$ python -q
>>> import numpy as np
>>> from numpy import linalg as LA
>>> np.set_printoptions(precision=2, suppress=True, linewidth=140)
>>> def rnd(a):
...     return np.round(a, 2) + 0
... 
>>> E = np.load("data.npy")
>>> print(E)
[[ 0.01  0.83  0.39]
 [ 0.39  0.54  0.44]
 [ 0.37  0.37  0.73]
 [-0.63  0.29 -0.66]
 [-1.02  1.34 -1.31]
 [ 0.24 -0.53  1.93]]
>>> other = np.c_[E[:, :2] @ np.array([[1, 3], [0, 2]]), np.array([4, -5, 0, -4, 0, -1])]
>>> print(rnd(other))
[[ 0.01  1.69  4.  ]
 [ 0.39  2.25 -5.  ]
 [ 0.37  1.85  0.  ]
 [-0.63 -1.31 -4.  ]
 [-1.02 -0.38  0.  ]
 [ 0.24 -0.34 -1.  ]]
>>> print(LA.matrix_rank(other))
3
>>> print(rnd(LA.norm(other - E @ LA.lstsq(E, other)[0], axis=0)))
[0.  0.  7.6]
>>> print(LA.matrix_rank(np.c_[E, other]))
4
>>> print(rnd(LA.lstsq(E, other[:, 0])[0]))
[1. 0. 0.]
>>> print(rnd(LA.norm(LA.qr(E)[0].T @ other, axis=0) ** 2 / ((other ** 2).sum(axis=0) + 1e-12)))
[1. 1. 0.]
>>> q, vecs = LA.qr(E[:, :2])[0], LA.qr(E[:, 2:])[0]
>>> sv = LA.svd(q.T @ vecs, compute_uv=False)
>>> print(rnd(LA.norm(q @ q.T - vecs @ vecs.T, 2)))
1.0
>>> print(rnd(np.degrees(np.arccos(sv.clip(0, 1)))))
[39.86]
>>> data = np.load("block13.npy")
>>> print(data)
[[ 8  9  8  9  9  6  6  9]
 [ 9  2  4  8  8  5  5  8]
 [ 8  4  4  6  4  4  2  3]
 [ 9  8  6  4  5  9  9  1]
 [ 9  8  4  5 10  0  1  5]
 [ 6  5  4  9  0 10  7  5]
 [ 6  5  2  9  1  7  0  6]
 [ 9  8  3  1  5  5  6  4]]
>>> # equal to its transpose
>>> ev, vecs = LA.eigh(data)
>>> x = np.array([8, 6, 6, 4, -6, -6, 0, -9])
>>> print(rnd(x @ data @ x / (x @ x)), rnd(ev[0]), rnd(ev[-1]))
-0.31 -10.71 47.03
>>> f, g = E[4], E[1]
>>> print(rnd(f @ g))
-0.25
>>> p = (f @ g) / (f @ f) * f
>>> print(rnd(p))
[ 0.06 -0.07  0.07]
>>> print(rnd(g - p))
[0.33 0.61 0.37]
>>> print(rnd(LA.norm(f + g) ** 2 + LA.norm(f - g) ** 2))
10.38
>>> f, g = data[6], data[3]
>>> print(f @ f)
232
>>> print(f @ g)
216
>>> p = (f @ g) / (f @ f) * f
>>> print(rnd(p))
[5.59 4.66 1.86 8.38 0.93 6.52 0.   5.59]
>>> print(rnd(LA.norm(f + g) ** 2 + LA.norm(f - g) ** 2))
1234.0
>>> print((g - p) @ f)
0.0
>>> left, sv, Vt = LA.svd(data, full_matrices=False)
>>> print(rnd(np.sqrt((sv ** 2).sum())), rnd(LA.norm(data)))
50.62 50.62
>>> print(rnd(Vt @ Vt.T))
[[1. 0. 0. 0. 0. 0. 0. 0.]
 [0. 1. 0. 0. 0. 0. 0. 0.]
 [0. 0. 1. 0. 0. 0. 0. 0.]
 [0. 0. 0. 1. 0. 0. 0. 0.]
 [0. 0. 0. 0. 1. 0. 0. 0.]
 [0. 0. 0. 0. 0. 1. 0. 0.]
 [0. 0. 0. 0. 0. 0. 1. 0.]
 [0. 0. 0. 0. 0. 0. 0. 1.]]
>>> print(rnd(np.cumsum(sv ** 2) / np.sum(sv ** 2)))
[0.86 0.93 0.97 0.98 0.99 1.   1.   1.  ]
>>> print(rnd(sv))
[47.03 12.69 10.71  5.93  4.78  3.69  1.24  1.22]
>>> print(rnd(sv / sv[0]))
[1.   0.27 0.23 0.13 0.1  0.08 0.03 0.03]
>>> print((sv > 1e-8).sum())
8
>>> print(left.shape, sv.shape, Vt.shape)
(8, 8) (8,) (8, 8)
>>> F = np.load("layer6.npy")
>>> print(rnd(F))
[[ 1.3  -0.29  2.69]
 [-1.25 -0.37  2.7 ]
 [ 2.87  0.2  -0.86]
 [-2.64  0.08 -1.42]
 [-2.46  0.13 -1.71]
 [ 0.18  0.37 -2.97]
 [ 2.94  0.03  0.58]
 [ 0.28  0.37 -2.96]
 [ 2.59 -0.1   1.5 ]
 [ 1.18 -0.3   2.74]
 [ 0.86 -0.32  2.86]
 [ 2.93  0.17 -0.61]
 [ 2.66  0.26 -1.36]
 [ 2.92  0.18 -0.68]
 [ 2.47 -0.12  1.7 ]
 [-1.8   0.23 -2.39]
 [ 1.71 -0.24  2.45]
 [-2.72 -0.24  1.24]
 [-2.98 -0.13  0.27]
 [-2.47  0.12 -1.69]
 [ 2.29  0.31 -1.92]]
>>> # rank 2
>>> W1 = np.array([[3, 2, 0], [3, 0, 3], [0, 0, 2]])
>>> beta = np.array([0, 1, 1])
>>> act = np.maximum(F @ W1 + beta, 0)
>>> print((act > 0).astype(int))
[[1 1 1]
 [0 0 1]
 [1 1 0]
 [0 0 0]
 [0 0 0]
 [1 1 0]
 [1 1 1]
 [1 1 0]
 [1 1 1]
 [1 1 1]
 [1 1 1]
 [1 1 1]
 [1 1 0]
 [1 1 1]
 [1 1 1]
 [0 0 0]
 [1 1 1]
 [0 0 1]
 [0 0 1]
 [0 0 0]
 [1 1 0]]
>>> print(rnd((act > 0).mean(axis=0)))
[0.67 0.67 0.57]
>>> print(LA.matrix_rank(act))
3
>>> Z = np.array([[3, 0, -1], [5, -1, -4], [3, 0, 0]])
>>> print((act @ Z).round(6).argmax(axis=1))
[0 0 0 0 0 0 0 0 0 0 0 0 0 0 0 0 0 0 0 0 0]
>>> print(rnd(F @ LA.pinv(F) @ F))
[[ 1.3  -0.29  2.69]
 [-1.25 -0.37  2.7 ]
 [ 2.87  0.2  -0.86]
 [-2.64  0.08 -1.42]
 [-2.46  0.13 -1.71]
 [ 0.18  0.37 -2.97]
 [ 2.94  0.03  0.58]
 [ 0.28  0.37 -2.96]
 [ 2.59 -0.1   1.5 ]
 [ 1.18 -0.3   2.74]
 [ 0.86 -0.32  2.86]
 [ 2.93  0.17 -0.61]
 [ 2.66  0.26 -1.36]
 [ 2.92  0.18 -0.68]
 [ 2.47 -0.12  1.7 ]
 [-1.8   0.23 -2.39]
 [ 1.71 -0.24  2.45]
 [-2.72 -0.24  1.24]
 [-2.98 -0.13  0.27]
 [-2.47  0.12 -1.69]
 [ 2.29  0.31 -1.92]]
>>> print(np.abs(np.diag(LA.qr(F)[1])) > 1e-9)
[ True  True False]
>>> print(LA.lstsq(F[:-1].T, F[-1])[2])
2
>>> print(np.unique(F.round(6), axis=0).shape)
(21, 3)
>>> r = LA.matrix_rank(F)
>>> print(r)
2
>>> null = LA.svd(F)[2][r:].T
>>> print(null.shape)
(3, 1)
>>> print(LA.matrix_rank(F.T @ F), LA.matrix_rank(F @ F.T))
2 2
>>> print([int(LA.matrix_rank(np.delete(F, i, axis=0))) for i in range(21)])
[2, 2, 2, 2, 2, 2, 2, 2, 2, 2, 2, 2, 2, 2, 2, 2, 2, 2, 2, 2, 2]
>>> print([int(LA.matrix_rank(F[:i])) for i in range(1, len(F) + 1)])
[1, 2, 2, 2, 2, 2, 2, 2, 2, 2, 2, 2, 2, 2, 2, 2, 2, 2, 2, 2, 2]
>>> print([int(LA.matrix_rank(F[:, :j + 1])) for j in range(3)])
[1, 2, 2]
>>> Xc = F - F.mean(axis=0)
>>> vecs = LA.svd(Xc)[2][:2]
>>> other = Xc - Xc @ vecs.T @ vecs
>>> print(rnd(np.diag(vecs.T @ vecs)))
[1.   0.02 0.99]
>>> print(rnd(LA.norm(other) / LA.norm(Xc)))
0.0
>>> m1 = np.load("arr.npy")
>>> print(rnd(m1))
[[0.02 0.02 0.05 0.02 0.02 0.08 0.08]
 [0.02 0.02 0.05 0.02 0.02 0.08 0.08]
 [0.05 0.05 0.14 0.05 0.05 0.24 0.24]
 [0.02 0.02 0.05 0.02 0.02 0.08 0.08]
 [0.02 0.02 0.05 0.02 0.02 0.08 0.08]
 [0.08 0.08 0.24 0.08 0.08 0.4  0.4 ]
 [0.08 0.08 0.24 0.08 0.08 0.4  0.4 ]]
>>> # row 1 repeats row 0
>>> left, sv, Vt = LA.svd(m1)
>>> print(rnd(sv))
[1. 0. 0. 0. 0. 0. 0.]
>>> other = left[:, :1] @ np.diag(sv[:1]) @ Vt[:1]
>>> print(rnd(np.abs(m1 - other).max()))
0.0
>>> print(rnd(other))
[[0.02 0.02 0.05 0.02 0.02 0.08 0.08]
 [0.02 0.02 0.05 0.02 0.02 0.08 0.08]
 [0.05 0.05 0.14 0.05 0.05 0.24 0.24]
 [0.02 0.02 0.05 0.02 0.02 0.08 0.08]
 [0.02 0.02 0.05 0.02 0.02 0.08 0.08]
 [0.08 0.08 0.24 0.08 0.08 0.4  0.4 ]
 [0.08 0.08 0.24 0.08 0.08 0.4  0.4 ]]
>>> print(LA.matrix_rank(m1, rtol=0.05))
1
>>> print(rnd(LA.norm(m1 - other, 2)), rnd(sv[1]))
0.0 0.0
>>> print(rnd(np.trace(LA.pinv(m1) @ m1)))
1.0
>>> print(np.allclose(m1[:-1].T @ LA.lstsq(m1[:-1].T, m1[-1])[0], m1[-1]))
True
>>> print(LA.lstsq(m1[:-1].T, m1[-1])[2])
1
>>> print(np.unique(m1.round(6), axis=0).shape)
(3, 7)
>>> ev, vecs = LA.eigh(m1)
>>> print(rnd(LA.svd(m1, compute_uv=False)))
[1. 0. 0. 0. 0. 0. 0.]
>>> print(rnd(vecs @ np.diag(ev) @ vecs.T))
[[0.02 0.02 0.05 0.02 0.02 0.08 0.08]
 [0.02 0.02 0.05 0.02 0.02 0.08 0.08]
 [0.05 0.05 0.14 0.05 0.05 0.24 0.24]
 [0.02 0.02 0.05 0.02 0.02 0.08 0.08]
 [0.02 0.02 0.05 0.02 0.02 0.08 0.08]
 [0.08 0.08 0.24 0.08 0.08 0.4  0.4 ]
 [0.08 0.08 0.24 0.08 0.08 0.4  0.4 ]]
>>> print(rnd(ev.sum()), np.trace(m1))
1.0 1.0
>>> print([round(float(x), 2) for x in LA.svd(m1, compute_uv=False)[:3]])
[1.0, 0.0, 0.0]
>>> print(LA.matrix_rank(m1, rtol=0.1))
1
>>> X = np.loadtxt("x.csv", delimiter=",")
>>> print(rnd(X))
[[-0.38 -3.95 -2.38  1.89]
 [-0.38 -2.5   4.31  0.14]
 [ 4.19 -1.34 -0.33 -2.35]
 [ 2.67  1.18  0.79  3.98]]
>>> rng = np.random.default_rng(40511)
>>> z = rng.permutation(4)
>>> print(z)
[2 0 3 1]
>>> other = X[z][:, z]
>>> print(rnd(np.diag(other)))
[-0.33 -0.38  3.98 -2.5 ]
>>> print(np.allclose(other, X))
False
>>> left, sv, Vt = LA.svd(m1)
>>> vecs = Vt[:(sv > 1e-8).sum()]
>>> x = m1[3] + -3 * m1[1] + rng.integers(2) * np.eye(7)[6]
>>> print(rnd(x))
[-0.03 -0.03 -0.1  -0.03 -0.03 -0.16  0.84]
>>> print(rnd(LA.norm(x - vecs.T @ vecs @ x)))
0.78
>>> print(LA.matrix_rank(np.vstack([m1, x])))
2
>>> print(rnd(vecs.T @ vecs))
[[0.02 0.02 0.05 0.02 0.02 0.08 0.08]
 [0.02 0.02 0.05 0.02 0.02 0.08 0.08]
 [0.05 0.05 0.14 0.05 0.05 0.24 0.24]
 [0.02 0.02 0.05 0.02 0.02 0.08 0.08]
 [0.02 0.02 0.05 0.02 0.02 0.08 0.08]
 [0.08 0.08 0.24 0.08 0.08 0.4  0.4 ]
 [0.08 0.08 0.24 0.08 0.08 0.4  0.4 ]]
>>> print(rnd(np.diag(vecs.T @ vecs)))
[0.02 0.02 0.14 0.02 0.02 0.4  0.4 ]
>>> q, _ = LA.qr(np.array([[-1.7, -0.7, 0.6, -1.5, -0.3, 1.3, -0.1, -2.5],
...     [0.5, 2.5, 1.9, -0.2, 0.8, 0.0, -0.5, -0.3],
...     [-1.2, -0.4, -0.5, 0.7, 0.0, 0.9, 0.2, -1.3],
...     [-1.5, -2.7, -1.2, 0.3, -1.5, 0.7, 0.4, -0.3],
...     [0.1, 1.1, 1.4, -0.3, 0.6, 0.2, 0.3, 0.3],
...     [0.2, 0.5, 0.6, -1.3, -0.1, -2.6, -1.6, 0.1],
...     [-0.3, 0.8, -0.6, -0.3, 0.5, 0.0, -0.7, 1.3],
...     [0.2, -0.1, -1.5, 0.9, 0.5, 0.2, 2.3, -0.7]]))
>>> ev = np.array([-3, 2, 4, -4, 2, -4, 4, 0])
>>> mat = q @ np.diag(ev) @ q.T
>>> print(rnd(mat))
[[-1.26  1.13 -0.03 -1.07  1.56  0.02 -1.63  0.46]
 [ 1.13  1.51 -0.26  0.71  0.27  1.85  0.24  0.46]
 [-0.03 -0.26 -1.56 -1.84 -1.26 -0.44  2.16 -0.46]
 [-1.07  0.71 -1.84  0.22 -0.52  0.92 -0.63  0.61]
 [ 1.56  0.27 -1.26 -0.52  0.44 -0.36 -0.16 -0.47]
 [ 0.02  1.85 -0.44  0.92 -0.36 -3.09 -0.49 -0.6 ]
 [-1.63  0.24  2.16 -0.63 -0.16 -0.49  1.25  0.75]
 [ 0.46  0.46 -0.46  0.61 -0.47 -0.6   0.75  3.5 ]]
>>> other = mat / LA.norm(mat, axis=1, keepdims=True)
>>> gram = other @ other.T
>>> print(rnd(LA.norm(other, axis=1)))
[1. 1. 1. 1. 1. 1. 1. 1.]
>>> print(rnd(np.degrees(np.arccos(np.clip(gram[6, 1], -1, 1)))))
108.15
>>> print((gram - 2 * np.eye(8)).round(6).argmax(axis=1))
[3 3 4 0 2 4 7 1]
>>> print(rnd(gram))
[[ 1.   -0.02 -0.37  0.31 -0.05  0.08  0.1  -0.09]
 [-0.02  1.   -0.22  0.3   0.21 -0.24 -0.31  0.22]
 [-0.37 -0.22  1.    0.1   0.29 -0.04  0.05  0.03]
 [ 0.31  0.3   0.1   1.    0.   -0.04 -0.34  0.22]
 [-0.05  0.21  0.29  0.    1.    0.23 -0.75 -0.08]
 [ 0.08 -0.24 -0.04 -0.04  0.23  1.   -0.05  0.08]
 [ 0.1  -0.31  0.05 -0.34 -0.75 -0.05  1.    0.16]
 [-0.09  0.22  0.03  0.22 -0.08  0.08  0.16  1.  ]]
>>> r = LA.matrix_rank(mat)
>>> print(r)
7
>>> null = LA.svd(mat)[2][r:].T
>>> print(null.shape)
(8, 1)
>>> print(rnd(mat @ null))
[[0.]
 [0.]
 [0.]
 [0.]
 [0.]
 [0.]
 [0.]
 [0.]]
>>> print(rnd(null @ null.T))
[[ 0.06  0.03  0.07 -0.1  -0.17  0.02 -0.12  0.02]
 [ 0.03  0.02  0.04 -0.05 -0.09  0.01 -0.06  0.01]
 [ 0.07  0.04  0.08 -0.11 -0.19  0.02 -0.13  0.02]
 [-0.1  -0.05 -0.11  0.15  0.26 -0.03  0.18 -0.03]
 [-0.17 -0.09 -0.19  0.26  0.46 -0.05  0.32 -0.05]
 [ 0.02  0.01  0.02 -0.03 -0.05  0.   -0.03  0.01]
 [-0.12 -0.06 -0.13  0.18  0.32 -0.03  0.23 -0.04]
 [ 0.02  0.01  0.02 -0.03 -0.05  0.01 -0.04  0.01]]
>>> print(rnd(null[:, 0] / null[np.abs(null[:, 0]).round(6).argmax(), 0]))
[-0.37 -0.2  -0.4   0.57  1.   -0.1   0.7  -0.11]
>>> print(np.allclose(mat @ null, 0))
True
>>> print([int(LA.matrix_rank(mat[:i])) for i in range(1, len(mat) + 1)])
[1, 2, 3, 4, 5, 6, 7, 7]
>>> print([int(LA.matrix_rank(np.delete(mat, i, axis=0))) for i in range(8)])
[7, 7, 7, 7, 7, 7, 7, 7]
>>> arr = np.array([[-0.98, 1.0, 0.0, 2.0, -1.0, -1.0],
...     [2.0, -1.98, -1.0, -2.0, 2.0, -1.0],
...     [-2.0, -2.0, 0.02, -1.0, 2.0, 1.0],
...     [2.0, 1.0, -2.0, 2.02, 1.0, 2.0],
...     [2.0, -1.0, 2.0, 1.0, 2.02, 2.0],
...     [-1.0, 1.0, 0.0, 2.0, -1.0, -0.98]])
>>> q, vecs = LA.qr(data[:, :6])[0], LA.qr(data[:, 6:])[0]
>>> sv = LA.svd(q.T @ vecs, compute_uv=False)
>>> print(rnd(sv))
[0.99 0.95]
>>> print((sv > 0.9).sum())
2
>>> print(rnd(LA.norm(q @ q.T - vecs @ vecs.T, 2)))
1.0
>>> z = rng.permutation(6)
>>> print(z)
[5 3 0 2 1 4]
>>> other = arr[z][:, z]
>>> print(rnd(LA.det(other)), rnd(LA.det(arr[z])))
-0.56 0.56
>>> f = np.array([-4, -6, 1])
>>> print(rnd(np.correlate(arr[0], arr[4], "full")))
[-1.96  0.02  1.04  3.04  5.02 -4.98  2.98 -5.    3.   -1.   -2.  ]
>>> print(np.convolve(arr[0], f))
[ 3.92  1.88 -6.98 -7.   -8.   12.    5.   -1.  ]
>>> print(rnd(np.polyval(f, arr[0])))
[  3.04  -9.     1.   -27.     3.     3.  ]
>>> print(rnd(np.array([np.convolve(row, f, "same") for row in arr])))
[[  1.88  -6.98  -7.    -8.    12.     5.  ]
 [ -4.08  17.88  12.02   3.   -10.     8.  ]
 [ 20.     9.92   1.88  -1.98 -17.    -4.  ]
 [-16.     4.     4.92 -18.12 -11.98 -11.  ]
 [ -8.     0.   -17.   -12.08 -19.12  -9.98]
 [  2.    -7.    -7.    -8.    11.92   4.88]]
>>> print([round(float(x), 2) for x in LA.svd(arr, compute_uv=False)[:3]])
[6.1, 4.92, 3.48]
>>> print(LA.matrix_rank(arr, rtol=0.1))
5
>>> feats = np.array([[1.12, 1.12, 2.1, -0.7, 2.94, 0.42],
...     [0.16, 0.16, 0.3, -0.1, 0.42, 0.06],
...     [0.24, 0.24, 0.45, -0.15, 0.63, 0.09]])
>>> # column 1 repeats column 0
>>> print(LA.lstsq(feats[:-1].T, feats[-1])[2])
1
>>> print(rnd(np.trace(LA.pinv(feats) @ feats)))
1.0
>>> print(np.abs(np.diag(LA.qr(feats)[1])) > 1e-9)
[ True False False]
>>> blk = np.stack([E, -2 * E, E[::-1]])
>>> print(blk.shape)
(3, 6, 3)
>>> print(rnd(np.einsum("bij,cij->bc", blk, blk)))
[[ 11.82 -23.63  -1.09]
 [-23.63  47.27   2.17]
 [ -1.09   2.17  11.82]]
>>> print(rnd(LA.norm(blk, axis=(1, 2))))
[3.44 6.88 3.44]
>>> print(LA.matrix_rank(feats, rtol=0.1))
1
>>> print(np.argsort(-LA.norm(feats, axis=0).round(6), kind="stable")[:3])
[4 2 0]
>>> print(LA.cond(feats) > 100)
True
